% ipython --no-banner

In [1]: import numpy as np

In [2]: import numpy.linalg as la

In [3]: np.set_printoptions(precision=2, suppress=True, linewidth=160)

In [4]: def rnd(a):
   ...:     return np.round(a, 2) + 0
   ...: 

In [5]: A = np.loadtxt("layer2.csv", delimiter=",")

In [6]: A
Out[6]: 
array([[1.  , 0.7 , 0.49, 0.34, 0.24, 0.17, 0.12],
       [0.7 , 1.  , 0.7 , 0.49, 0.34, 0.24, 0.17],
       [0.49, 0.7 , 1.  , 0.7 , 0.49, 0.34, 0.24],
       [0.34, 0.49, 0.7 , 1.  , 0.7 , 0.49, 0.34],
       [0.24, 0.34, 0.49, 0.7 , 1.  , 0.7 , 0.49],
       [0.17, 0.24, 0.34, 0.49, 0.7 , 1.  , 0.7 ],
       [0.12, 0.17, 0.24, 0.34, 0.49, 0.7 , 1.  ]])

In [7]: Y = la.inv(A)

In [8]: (np.abs(Y) > 1e-9).astype(int)
Out[8]: 
array([[1, 1, 1, 1, 1, 1, 1],
       [1, 1, 1, 1, 1, 1, 1],
       [1, 1, 1, 1, 1, 1, 1],
       [1, 1, 1, 1, 1, 1, 1],
       [1, 1, 1, 1, 1, 1, 1],
       [1, 1, 1, 1, 1, 1, 1],
       [1, 1, 1, 1, 1, 1, 1]])

In [9]: rnd(la.inv(Y))
Out[9]: 
array([[1.  , 0.7 , 0.49, 0.34, 0.24, 0.17, 0.12],
       [0.7 , 1.  , 0.7 , 0.49, 0.34, 0.24, 0.17],
       [0.49, 0.7 , 1.  , 0.7 , 0.49, 0.34, 0.24],
       [0.34, 0.49, 0.7 , 1.  , 0.7 , 0.49, 0.34],
       [0.24, 0.34, 0.49, 0.7 , 1.  , 0.7 , 0.49],
       [0.17, 0.24, 0.34, 0.49, 0.7 , 1.  , 0.7 ],
       [0.12, 0.17, 0.24, 0.34, 0.49, 0.7 , 1.  ]])

In [10]: rnd(la.det(A) * Y)
Out[10]: 
array([[ 0.03, -0.02,  0.  ,  0.  ,  0.  ,  0.  ,  0.  ],
       [-0.02,  0.05, -0.02,  0.  ,  0.  ,  0.  ,  0.  ],
       [ 0.  , -0.02,  0.05, -0.02,  0.  ,  0.  ,  0.  ],
       [ 0.  ,  0.  , -0.02,  0.05, -0.02,  0.  ,  0.  ],
       [ 0.  ,  0.  ,  0.  , -0.02,  0.05, -0.02,  0.  ],
       [ 0.  ,  0.  ,  0.  ,  0.  , -0.02,  0.05, -0.02],
       [ 0.  ,  0.  ,  0.  ,  0.  ,  0.  , -0.02,  0.03]])

In [11]: Y = np.array([[1, 0], [2, 0], [5, 2], [5, 4], [5, 0], [1, 4], [5, 3]])

In [12]: rnd(np.einsum("ij->j", A))
Out[12]: array([3.06, 3.64, 3.96, 4.06, 3.96, 3.64, 3.06])

In [13]: rnd(np.einsum("ij,ij->i", A, A))
Out[13]: array([1.95, 2.42, 2.63, 2.69, 2.63, 2.42, 1.95])

In [14]: rnd(la.norm(A, 2))
Out[14]: np.float64(3.68)

In [15]: rnd(la.norm(A, axis=1))
Out[15]: array([1.4 , 1.56, 1.62, 1.64, 1.62, 1.56, 1.4 ])

In [16]: rnd(la.norm(A) ** 2 / la.norm(A, 2) ** 2)
Out[16]: np.float64(1.24)

In [17]: rnd(la.norm(A[6] - A[1]))
Out[17]: np.float64(1.48)

In [18]: rnd(la.norm(A, 1)), rnd(la.norm(A, np.inf))
Out[18]: (np.float64(4.06), np.float64(4.06))

In [19]: la.norm(A, axis=1).argmax()
Out[19]: np.int64(3)

In [20]: rnd(la.norm(A[6], 1)), rnd(la.norm(A[6], np.inf))
Out[20]: (np.float64(3.06), np.float64(1.0))

In [21]: ev, evecs = la.eigh(A)

In [22]: rnd(evecs.T @ evecs)
Out[22]: 
array([[1., 0., 0., 0., 0., 0., 0.],
       [0., 1., 0., 0., 0., 0., 0.],
       [0., 0., 1., 0., 0., 0., 0.],
       [0., 0., 0., 1., 0., 0., 0.],
       [0., 0., 0., 0., 1., 0., 0.],
       [0., 0., 0., 0., 0., 1., 0.],
       [0., 0., 0., 0., 0., 0., 1.]])

In [23]: rnd(evecs.T @ A @ evecs)
Out[23]: 
array([[0.19, 0.  , 0.  , 0.  , 0.  , 0.  , 0.  ],
       [0.  , 0.21, 0.  , 0.  , 0.  , 0.  , 0.  ],
       [0.  , 0.  , 0.27, 0.  , 0.  , 0.  , 0.  ],
       [0.  , 0.  , 0.  , 0.41, 0.  , 0.  , 0.  ],
       [0.  , 0.  , 0.  , 0.  , 0.71, 0.  , 0.  ],
       [0.  , 0.  , 0.  , 0.  , 0.  , 1.53, 0.  ],
       [0.  , 0.  , 0.  , 0.  , 0.  , 0.  , 3.68]])

In [24]: rnd(ev)
Out[24]: array([0.19, 0.21, 0.27, 0.41, 0.71, 1.53, 3.68])

In [25]: rnd(np.abs(evecs[:, -1]))
Out[25]: array([0.3 , 0.37, 0.42, 0.43, 0.42, 0.37, 0.3 ])

In [26]: rnd(la.eigvalsh(A + -2 * np.eye(7)))
Out[26]: array([-1.81, -1.79, -1.73, -1.59, -1.29, -0.47,  1.68])
